% python3 -q
>>> import numpy as np
>>> np.set_printoptions(precision=2, suppress=True, linewidth=140)
>>> A = np.loadtxt("x.csv", delimiter=",")
>>> A
array([[2., 2., 2., 2., 1., 0., 0.],
       [2., 2., 0., 2., 0., 1., 2.],
       [2., 0., 2., 2., 0., 2., 0.],
       [2., 1., 0., 0., 0., 1., 1.],
       [2., 0., 1., 1., 0., 1., 1.],
       [0., 1., 0., 1., 2., 2., 1.],
       [2., 2., 1., 1., 2., 0., 1.],
       [1., 2., 1., 0., 1., 1., 1.],
       [0., 1., 1., 2., 0., 2., 2.],
       [1., 1., 1., 0., 2., 1., 1.],
       [1., 2., 1., 2., 1., 1., 0.],
       [0., 1., 1., 1., 1., 2., 0.]])
>>> vec = np.array([-1, 3, -3, -3, 0, 1, 2])
>>> target = A @ vec
>>> b, lr = np.zeros(7), 1 / np.linalg.norm(A, 2) ** 2
>>> for i in range(150):
...     b -= lr * A.T @ (A @ b - target)
...     if i % 50 == 0: print(i, round(np.linalg.norm(A @ b - target), 2))
... 
0 15.35
50 1.31
100 0.5
>>> round(float(np.linalg.cond(A)), 2)
7.48
>>> vec = np.array([1, 2, 1, -2, -3, -1, 2])
>>> target = A @ vec
>>> np.round(np.linalg.pinv(A) @ A, 2) + 0
array([[1., 0., 0., 0., 0., 0., 0.],
       [0., 1., 0., 0., 0., 0., 0.],
       [0., 0., 1., 0., 0., 0., 0.],
       [0., 0., 0., 1., 0., 0., 0.],
       [0., 0., 0., 0., 1., 0., 0.],
       [0., 0., 0., 0., 0., 1., 0.],
       [0., 0., 0., 0., 0., 0., 1.]])
>>> rng = np.random.default_rng(811242)
>>> target = target + 0.3 * rng.normal(size=12)
>>> target
array([ 0.45,  5.06, -1.97,  5.02,  1.99, -5.78,  0.98,  4.06,  0.34, -0.81, -2.17, -4.35])
>>> b, *_ = np.linalg.lstsq(A, target)
>>> b.round()
array([ 1.,  2.,  1., -2., -3., -1.,  2.])
>>> b
array([ 1.19,  1.87,  0.73, -2.08, -2.84, -0.92,  1.93])
>>> round(float(np.linalg.norm(target - A @ b)), 2)
0.5
